$ python3 -q
>>> import numpy as np
>>> import numpy.linalg as la
>>> np.set_printoptions(suppress=True, linewidth=200)
>>> rnd = lambda a: np.round(a, 2) + 0
>>> data = np.array([[0.3, -0.3, -0.3, -0.1, 2.5],
...     [-1.1, 0.0, 0.4, 1.1, -0.8],
...     [-1.4, -2.1, -0.4, 1.6, -1.6],
...     [-0.4, -0.1, 2.1, 1.2, 0.9]])
>>> data
array([[ 0.3, -0.3, -0.3, -0.1,  2.5],
       [-1.1,  0. ,  0.4,  1.1, -0.8],
       [-1.4, -2.1, -0.4,  1.6, -1.6],
       [-0.4, -0.1,  2.1,  1.2,  0.9]])
>>> x = np.array([1, -3, 0, 0, 0])
>>> la.norm(data @ x) <= la.norm(data, 2) * la.norm(x) + 1e-9
np.True_
>>> rnd(data @ x)
array([ 1.2, -1.1,  4.9, -0.1])
>>> rnd(np.einsum("ij,j->i", data, x))
array([ 1.2, -1.1,  4.9, -0.1])
>>> x @ data
Traceback (most recent call last):
  File "<python-input-10>", line 1, in <module>
    x @ data
    ~~^~~~~~
ValueError: matmul: Input operand 1 has a mismatch in its core dimension 0, with gufunc signature (n?,k),(k,m?)->(n?,m?) (size 4 is different from 5)
>>> rnd(la.norm(data, axis=0))
array([1.85, 2.12, 2.2 , 2.28, 3.2 ])
>>> la.norm(data, axis=1).argmax()
np.int64(2)
>>> rnd(la.norm(data, 1)), rnd(la.norm(data, np.inf))
(np.float64(5.8), np.float64(7.1))
>>> def softmax(z):
...     e = np.exp(z - z.max(axis=-1, keepdims=True))
...     return e / e.sum(axis=-1, keepdims=True)
... 
>>> rnd(softmax(data[1]))
array([0.05, 0.16, 0.24, 0.48, 0.07])
>>> rnd(softmax(10 * data[1]))
array([0., 0., 0., 1., 0.])
>>> softmax(data).sum(axis=1)
array([1., 1., 1., 1.])
>>> rnd(softmax(data[1] + 3))
array([0.05, 0.16, 0.24, 0.48, 0.07])
>>> scores = data @ data.T / np.sqrt(5)
>>> rnd(softmax(scores)[1] @ data)
array([-1.11, -1.1 ,  0.25,  1.35, -0.86])
>>> rnd(softmax(scores + np.triu(np.full(scores.shape, -np.inf), 1)))
array([[1.  , 0.  , 0.  , 0.  ],
       [0.07, 0.93, 0.  , 0.  ],
       [0.  , 0.04, 0.96, 0.  ],
       [0.07, 0.09, 0.05, 0.8 ]])
>>> rnd(softmax(scores))
array([[0.89, 0.02, 0.01, 0.09],
       [0.02, 0.3 , 0.51, 0.16],
       [0.  , 0.04, 0.96, 0.01],
       [0.07, 0.09, 0.05, 0.8 ]])
>>> softmax(scores).round(6).argmax(axis=1)
array([0, 2, 2, 3])
>>> C2 = data.T @ data
>>> rnd(np.diag(C2))
array([ 3.42,  4.51,  4.82,  5.22, 10.26])
>>> np.allclose(C2, C2.T)
True
>>> rnd(C2)
array([[ 3.42,  2.89, -0.81, -3.96,  3.51],
       [ 2.89,  4.51,  0.72, -3.45,  2.52],
       [-0.81,  0.72,  4.82,  2.35,  1.46],
       [-3.96, -3.45,  2.35,  5.22, -2.61],
       [ 3.51,  2.52,  1.46, -2.61, 10.26]])
>>> rnd(la.eigvalsh(C2)[::-1])
array([15.79,  7.89,  4.04,  0.5 ,  0.  ])
>>> B = np.array([[-1, 2], [-1, 1]])
>>> cent = np.kron(B, data)
>>> cent
array([[-0.3,  0.3,  0.3,  0.1, -2.5,  0.6, -0.6, -0.6, -0.2,  5. ],
       [ 1.1, -0. , -0.4, -1.1,  0.8, -2.2,  0. ,  0.8,  2.2, -1.6],
       [ 1.4,  2.1,  0.4, -1.6,  1.6, -2.8, -4.2, -0.8,  3.2, -3.2],
       [ 0.4,  0.1, -2.1, -1.2, -0.9, -0.8, -0.2,  4.2,  2.4,  1.8],
       [-0.3,  0.3,  0.3,  0.1, -2.5,  0.3, -0.3, -0.3, -0.1,  2.5],
       [ 1.1, -0. , -0.4, -1.1,  0.8, -1.1,  0. ,  0.4,  1.1, -0.8],
       [ 1.4,  2.1,  0.4, -1.6,  1.6, -1.4, -2.1, -0.4,  1.6, -1.6],
       [ 0.4,  0.1, -2.1, -1.2, -0.9, -0.4, -0.1,  2.1,  1.2,  0.9]])
>>> la.matrix_rank(cent)
np.int64(8)
>>> cent.shape
(8, 10)
>>> X = np.loadtxt("block5.csv", delimiter=",")
>>> X
array([[ 0.84, -2.1 ,  2.24,  1.54],
       [ 1.08, -2.7 ,  2.88,  1.98],
       [ 1.38, -3.45,  3.68,  2.53],
       [-0.36,  0.9 , -0.96, -0.66],
       [-0.24,  0.6 , -0.64, -0.44]])
>>> U, sigma, Vh = la.svd(X)
>>> rnd(sigma)
array([8.38, 0.  , 0.  , 0.  ])
>>> B = U[:, :1] @ np.diag(sigma[:1]) @ Vh[:1]
>>> rnd(np.abs(X - B).max())
np.float64(0.0)
>>> rnd(la.norm(X - B) / la.norm(X))
np.float64(0.0)
>>> la.matrix_rank(X, rtol=0.05)
np.int64(1)
>>> rnd(la.norm(X - B, 2)), rnd(sigma[1])
(np.float64(0.0), np.float64(0.0))
>>> U, sigma, Vh = la.svd(X)
>>> vecs = Vh[:(sigma > 1e-8).sum()]
>>> rng = np.random.default_rng(81)
>>> x = X[3] + -1 * X[1] + rng.integers(2) * np.eye(4)[1]
>>> x
array([-1.44,  3.6 , -3.84, -2.64])
>>> rnd(vecs.T @ vecs)
array([[ 0.06, -0.14,  0.15,  0.1 ],
       [-0.14,  0.35, -0.38, -0.26],
       [ 0.15, -0.38,  0.4 ,  0.28],
       [ 0.1 , -0.26,  0.28,  0.19]])
>>> la.matrix_rank(np.vstack([X, x]))
np.int64(1)
>>> rnd(la.norm(X, 2) / la.norm(X))
np.float64(1.0)
>>> la.cond(X) > 100
np.True_
>>> la.matrix_rank(X, rtol=0.1)
np.int64(1)
>>> B = X / la.norm(X, axis=1)
Traceback (most recent call last):
  File "<python-input-53>", line 1, in <module>
    B = X / la.norm(X, axis=1)
        ~~^~~~~~~~~~~~~~~~~~~~
ValueError: operands could not be broadcast together with shapes (5,4) (5,) 
>>> B = X / la.norm(X, axis=1, keepdims=True)
>>> C2 = B @ B.T
>>> np.argwhere(np.triu(np.abs(C2) > 0.95, 1))
array([[0, 1],
       [0, 2],
       [0, 3],
       [0, 4],
       [1, 2],
       [1, 3],
       [1, 4],
       [2, 3],
       [2, 4],
       [3, 4]])
>>> rnd(C2)
array([[ 1.,  1.,  1., -1., -1.],
       [ 1.,  1.,  1., -1., -1.],
       [ 1.,  1.,  1., -1., -1.],
       [-1., -1., -1.,  1.,  1.],
       [-1., -1., -1.,  1.,  1.]])
>>> r0 = np.array([2, -5, -2])
>>> v = np.array([1, 0, 2])
>>> M = np.outer(r0, v)
>>> M
array([[  2,   0,   4],
       [ -5,   0, -10],
       [ -2,   0,  -4]])
>>> np.trace(M)
np.int64(-2)
>>> rnd(np.sort(np.abs(la.eigvals(M))))
array([0., 0., 2.])
>>> np.allclose(M @ M.T, M.T @ M)
False
>>> (M + M.T) / 2
array([[ 2. , -2.5,  1. ],
       [-2.5,  0. , -5. ],
       [ 1. , -5. , -4. ]])
>>> (M - M.T) / 2
array([[ 0. ,  2.5,  3. ],
       [-2.5,  0. , -5. ],
       [-3. ,  5. ,  0. ]])
>>> B = M / la.norm(M, axis=1, keepdims=True)
>>> C2 = B @ B.T
>>> (C2 - 2 * np.eye(3)).round(6).argmax(axis=1)
array([0, 2, 1])
>>> np.argwhere(np.triu(np.abs(C2) > 0.95, 1))
array([[0, 1],
       [0, 2],
       [1, 2]])
>>> E = np.load("dump.npy")
>>> rnd(E)
array([[ 7.63, -4.69,  4.45],
       [-5.94,  5.61, -5.77],
       [ 8.28,  3.03, -4.72],
       [-7.16,  4.99, -4.88],
       [-5.62,  5.73, -5.96],
       [-1.53, -6.29,  7.62],
       [ 7.91,  3.38, -5.09],
       [ 9.57,  1.14, -2.68],
       [-9.4 ,  2.8 , -1.97],
       [-9.15, -1.92,  3.55],
       [-9.94,  1.09,  0.11],
       [ 1.29,  6.33, -7.63],
       [-8.34, -2.96,  4.66],
       [ 9.05,  2.07, -3.71],
       [ 0.82, -6.51,  7.55],
       [-1.28,  6.51, -7.48],
       [ 1.14,  6.35, -7.64],
       [ 9.93, -0.22, -1.14],
       [ 4.85, -5.99,  6.37],
       [-5.22,  5.87, -6.18],
       [-9.74,  2.04, -1.04],
       [-7.55,  4.74, -4.53],
       [ 9.26, -3.03,  2.27],
       [ 6.91,  4.18, -5.9 ],
       [ 6.74,  4.3 , -6.  ],
       [ 5.56, -5.75,  6.  ],
       [ 9.96, -0.53, -0.77],
       [ 9.35,  1.58, -3.18],
       [-3.27,  6.34, -7.01]])
>>> rnd(la.norm(E, 2) / la.norm(E))
np.float64(0.74)
>>> np.argsort(-la.norm(E, axis=0).round(6), kind="stable")[:3]
array([0, 2, 1])
>>> [round(float(x), 2) for x in la.svd(E, compute_uv=False)[:3]]
[39.88, 36.19, 0.0]
>>> lab = E[:, 1] > np.median(E[:, 1])
>>> r0 = E[lab].mean(axis=0) - E[~lab].mean(axis=0)
>>> rnd(r0)
array([-3.43,  7.01, -7.77])
>>> rnd((((E - E.mean(axis=0)) @ r0 > 0) == lab).mean())
np.float64(0.93)
>>> lab.astype(int)
array([0, 1, 1, 1, 1, 0, 1, 0, 1, 0, 0, 1, 0, 0, 0, 1, 1, 0, 0, 1, 0, 1, 0, 1, 1, 0, 0, 0, 1])
>>> rank = la.matrix_rank(E)
>>> rank
np.int64(2)
>>> N = la.svd(E)[2][rank:].T
>>> rnd(N[:, 0] / N[np.abs(N[:, 0]).round(6).argmax(), 0])
array([0.12, 1.  , 0.85])
>>> la.matrix_rank(E.T @ E), la.matrix_rank(E @ E.T)
(np.int64(2), np.int64(2))
>>> N.shape
(3, 1)
>>> [int(la.matrix_rank(E[:i])) for i in range(1, len(E) + 1)]
[1, 2, 2, 2, 2, 2, 2, 2, 2, 2, 2, 2, 2, 2, 2, 2, 2, 2, 2, 2, 2, 2, 2, 2, 2, 2, 2, 2, 2]
>>> W0 = np.array([[1, 0, 2, 1], [1, 1, 0, 2], [2, 1, 1, 0], [0, 2, 1, 1]])
>>> B = W0 / la.norm(W0, axis=1, keepdims=True)
>>> C2 = B @ B.T
>>> rnd(C2[3])
array([0.5 , 0.67, 0.5 , 1.  ])
>>> rnd(C2)
array([[1.  , 0.5 , 0.67, 0.5 ],
       [0.5 , 1.  , 0.5 , 0.67],
       [0.67, 0.5 , 1.  , 0.5 ],
       [0.5 , 0.67, 0.5 , 1.  ]])
>>> rnd(la.norm(B, axis=1))
array([1., 1., 1., 1.])
>>> rnd(np.degrees(np.arccos(np.clip(C2[3, 2], -1, 1))))
np.float64(60.0)
>>> W0 @ np.ones(4)
array([4., 4., 4., 4.])
>>> rnd(np.sort(np.abs(np.fft.fft(W0[0])))), rnd(np.sort(la.svd(W0, compute_uv=False)))
(array([1.41, 1.41, 2.  , 4.  ]), array([1.41, 1.41, 2.  , 4.  ]))
>>> np.allclose(W0 @ W0.T, W0.T @ W0)
True
>>> W0 @ (-1.0) ** np.arange(4)
array([ 2., -2.,  2., -2.])
>>> feats = np.array([[1, 0, 0, 0], [-1, 1, 0, 0], [-1, -1, 1, 0], [1, 1, 1, 1]])
>>> [int(la.matrix_rank(la.matrix_power(feats, p))) for p in range(1, 5)]
[4, 4, 4, 4]
>>> la.matrix_rank(feats - feats[0, 0] * np.eye(4))
np.int64(3)
>>> la.matrix_power(feats - np.diag(np.diag(feats)), 4)
array([[0, 0, 0, 0],
       [0, 0, 0, 0],
       [0, 0, 0, 0],
       [0, 0, 0, 0]])
>>> B = np.array([[1, -3, 1], [0, 1, 1]])
>>> cent = np.kron(B, feats)
>>> cent.shape
(8, 12)
>>> rnd(la.norm(cent, 2)), rnd(la.norm(B, 2) * la.norm(feats, 2))
(np.float64(7.65), np.float64(7.65))
>>> la.matrix_rank(cent)
np.int64(8)
>>> cent
array([[ 1,  0,  0,  0, -3,  0,  0,  0,  1,  0,  0,  0],
       [-1,  1,  0,  0,  3, -3,  0,  0, -1,  1,  0,  0],
       [-1, -1,  1,  0,  3,  3, -3,  0, -1, -1,  1,  0],
       [ 1,  1,  1,  1, -3, -3, -3, -3,  1,  1,  1,  1],
       [ 0,  0,  0,  0,  1,  0,  0,  0,  1,  0,  0,  0],
       [ 0,  0,  0,  0, -1,  1,  0,  0, -1,  1,  0,  0],
       [ 0,  0,  0,  0, -1, -1,  1,  0, -1, -1,  1,  0],
       [ 0,  0,  0,  0,  1,  1,  1,  1,  1,  1,  1,  1]])
>>> A = np.loadtxt("sample9.csv", delimiter=",")
>>> A
array([[ 85., 103.,  62.],
       [103., 130.,  86.],
       [ 62.,  86.,  68.]])
>>> B = np.array([[-2, 2, -5], [-1, -1, -1], [5, 2, -2]])
>>> np.einsum("ij->j", A)
array([250., 319., 216.])
>>> A @ B
array([[  37.,  191., -652.],
       [  94.,  248., -817.],
       [ 130.,  174., -532.]])
>>> np.einsum("ij,ij->i", A, A)
array([21678., 34905., 15864.])
>>> B.T @ A.T
array([[  37.,   94.,  130.],
       [ 191.,  248.,  174.],
       [-652., -817., -532.]])
